$ python3 -q
>>> import numpy as np
>>> import numpy.linalg as la
>>> np.set_printoptions(suppress=True, linewidth=160)
>>> Y = np.array([[-3, -1], [-3, 1]])
>>> mat = np.tril(Y)
>>> print(mat)
[[-3  0]
 [-3  1]]
>>> P = np.triu(np.array([[6, -4], [-7, 7]]), 1) + np.eye(2)
>>> Y = P @ mat @ la.inv(P)
>>> print(Y)
[[  9.  32.]
 [ -3. -11.]]
>>> print(np.round(la.det(Y), 3))
-3.0
>>> w, vecs = la.eig(mat)
>>> print(w)
[ 1. -3.]
>>> print(np.round(np.sort(la.eigvals(la.inv(mat))), 3))
[-0.333  1.   ]
>>> print(mat @ vecs[:, 0] - w[0] * vecs[:, 0])
[0. 0.]
>>> m1 = np.loadtxt("x.csv", delimiter=",")
>>> print(m1)
[[ 0.9 -6.  -0.7]
 [ 0.6  6.5  0.1]
 [-0.5 -1.   1.6]
 [ 0.  -0.5  0. ]]
>>> # column 1 dominates
>>> Y = np.c_[m1[:, :1] @ np.array([[3]]), np.array([-4, -3, 2, -5])]
>>> print(Y.round(3))
[[ 2.7 -4. ]
 [ 1.8 -3. ]
 [-1.5  2. ]
 [ 0.  -5. ]]
>>> print(np.round(la.norm(Y - m1 @ la.lstsq(m1, Y)[0], axis=0), 3) + 0)
[0.    5.001]
>>> print(np.round(la.lstsq(m1, Y[:, 0])[0], 3) + 0)
[3. 0. 0.]
>>> print(la.matrix_rank(Y))
2
>>> def softmax(z):
...     e = np.exp(z - z.max(axis=-1, keepdims=True))
...     return e / e.sum(axis=-1, keepdims=True)
... 
>>> print(softmax(m1).sum(axis=1))
[1. 1. 1. 1.]
>>> print(np.round(softmax(m1[1]), 3))
[0.003 0.996 0.002]
>>> att = m1 @ m1.T / np.sqrt(3)
>>> print(softmax(att).round(6).argmax(axis=1))
[0 1 0 0]
>>> print(np.round(softmax(att), 3) + 0)
[[1.    0.    0.    0.   ]
 [0.    1.    0.    0.   ]
 [0.554 0.001 0.387 0.057]
 [0.681 0.018 0.161 0.139]]
>>> M = np.load("w.npy")
>>> print(M)
[[0.5   0.    0.5  ]
 [0.333 0.667 0.   ]
 [0.2   0.2   0.6  ]]
>>> # row-stochastic, so 1 is an eigenvalue
>>> rng = np.random.default_rng(467)
>>> Y = M + rng.integers(-2, 3, (3, 2)) @ rng.integers(-2, 3, (2, 3))
>>> print(Y)
[[-1.5    0.     0.5  ]
 [ 3.333  0.667  0.   ]
 [ 0.2    0.2    0.6  ]]
>>> print(la.matrix_rank(Y - M, tol=1e-8))
1
>>> print(np.abs(Y - M).sum(axis=1))
[2. 3. 0.]
>>> print(la.matrix_power(mat - np.diag(np.diag(mat)), 2))
[[0 0]
 [0 0]]
>>> print(np.prod(np.diag(mat)), round(la.det(mat), 3))
-3 -3.0
>>> print([int(la.matrix_rank(la.matrix_power(mat, p))) for p in range(1, 3)])
[2, 2]
>>> print(mat @ mat)
[[9 0]
 [6 1]]
>>> q, vecs = la.qr(M[:, :2])[0], la.qr(M[:, 2:])[0]
>>> sigma = la.svd(q.T @ vecs, compute_uv=False)
>>> print(sigma.round(3))
[0.798]
>>> Y = np.array([[1, 2], [-3, -3], [-3, 2]])
>>> print(np.vstack([M, Y.T]).shape)
(5, 3)
>>> print(np.round(np.einsum("ij,ij->i", M, M), 3))
[0.5   0.556 0.44 ]
>>> print(la.matrix_rank(M @ Y))
2
>>> x = np.array([0, 0, -3])
>>> print(M @ np.ones(3))
[1. 1. 1.]
>>> print(np.sign((M @ x).round(6)))
[-1.  0. -1.]
>>> print(M @ np.eye(3)[2])
[0.5 0.  0.6]
>>> print(np.round(M * x, 3))
[[ 0.   0.  -1.5]
 [ 0.   0.  -0. ]
 [ 0.   0.  -1.8]]
>>> print(np.round(np.einsum("ij,j->i", M, x), 3))
[-1.5  0.  -1.8]
>>> z = rng.integers(0, 2, 3)
>>> E = np.array([[1, -3, 2], [3, 0, 0], [-1, 1, 3]]) * (z[:, None] == z)
>>> print(E)
[[1 0 0]
 [0 0 0]
 [0 1 3]]
>>> # 2 blocks once reordered
>>> Y = m1 / la.norm(m1, axis=1, keepdims=True)
>>> cov = Y @ Y.T
>>> print(np.argwhere(np.triu(np.abs(cov) > 0.95, 1)))
[[0 1]
 [0 3]
 [1 3]]
>>> print(cov[3].round(3))
[ 0.982 -0.996  0.512  1.   ]
>>> print(np.round(la.norm(Y, axis=1), 3))
[1. 1. 1. 1.]
>>> print((np.abs(cov) > 0.9).astype(int))
[[1 1 0 1]
 [1 1 0 1]
 [0 0 1 0]
 [1 1 0 1]]
>>> print(round(np.degrees(np.arccos(np.clip(cov[3, 1], -1, 1))), 3))
174.654
>>> try:
...     la.inv(E)
... except la.LinAlgError as e:
...     print("failed:", e)
... 
failed: Singular matrix
>>> print(np.abs(np.diag(la.qr(E)[1])) > 1e-9)
[ True  True False]
>>> print(np.unique(E.round(6), axis=0).shape)
(3, 3)
>>> print(round(np.trace(la.pinv(E) @ E), 3))
2.0
>>> feats = np.array([[3, -2, 0, 6, -4, 0],
...     [3, 3, -3, 6, 6, -6],
...     [0, 2, -3, 0, 4, -6],
...     [6, -4, 0, 6, -4, 0],
...     [6, 6, -6, 6, 6, -6],
...     [0, 4, -6, 0, 4, -6]])
>>> z = rng.permutation(6)
>>> print(z)
[5 2 1 4 0 3]
>>> Y = feats[z][:, z]
>>> print(np.allclose(Y, feats))
False
>>> print(np.diag(Y))
[-6 -3  3  6  3  6]
>>> print(Y)
[[-6 -6  4  4  0  0]
 [-6 -3  2  4  0  0]
 [-6 -3  3  6  3  6]
 [-6 -6  6  6  6  6]
 [ 0  0 -2 -4  3  6]
 [ 0  0 -4 -4  6  6]]
>>> print(np.round(np.sort(np.abs(la.eigvals(Y))), 3))
[ 1.144  2.045  2.045  7.253 12.968 12.968]
>>> Y = feats + rng.integers(-2, 3, (6, 2)) @ rng.integers(-2, 3, (2, 6))
>>> print(Y)
[[ 7  1 -2 10 -8 -2]
 [ 1  0 -5  1  8 -5]
 [ 0  4  1  4  4 -6]
 [ 6 -3  2  8 -4  0]
 [ 4  6 -2  7  8 -5]
 [-4  4  2  2  8 -4]]
>>> print(np.round(la.svd(Y - feats, compute_uv=False), 3) + 0)
[12.982 10.885  0.     0.     0.     0.   ]
>>> print(np.abs(Y - feats).sum(axis=1))
[19 15 10  5 10 20]
>>> W = np.array([[-2, -1], [0, -3], [-2, -3], [3, 3], [2, -3], [-3, 3]])
>>> b = np.array([1, 1])
>>> H = np.maximum(feats @ W + b, 0)
>>> print((H > 0).astype(int))
[[1 1]
 [1 0]
 [1 0]
 [0 1]
 [1 0]
 [1 0]]
>>> print(H)
[[ 5 34]
 [49  0]
 [33  0]
 [ 0 37]
 [49  0]
 [39  0]]
>>> C = np.array([[-3, -3, -3], [0, -3, -2]])
>>> print(W @ C)
[[  6   9   8]
 [  0   9   6]
 [  6  15  12]
 [ -9 -18 -15]
 [ -6   3   0]
 [  9   0   3]]
>>> print(H @ C)
[[ -15 -117  -83]
 [-147 -147 -147]
 [ -99  -99  -99]
 [   0 -111  -74]
 [-147 -147 -147]
 [-117 -117 -117]]
>>> Y = la.inv(feats)
>>> print(round(float(la.cond(feats)), 3))
33.396
>>> print(np.round(feats @ Y, 3) + 0)
[[1. 0. 0. 0. 0. 0.]
 [0. 1. 0. 0. 0. 0.]
 [0. 0. 1. 0. 0. 0.]
 [0. 0. 0. 1. 0. 0.]
 [0. 0. 0. 0. 1. 0.]
 [0. 0. 0. 0. 0. 1.]]
>>> print(round(float(la.slogdet(feats)[0]), 3))
-1.0
>>> print((np.abs(Y) > 1e-9).astype(int))
[[1 1 1 1 1 1]
 [1 1 1 1 1 1]
 [1 1 1 1 1 1]
 [1 1 1 1 1 1]
 [1 1 1 1 1 1]
 [1 1 1 1 1 1]]
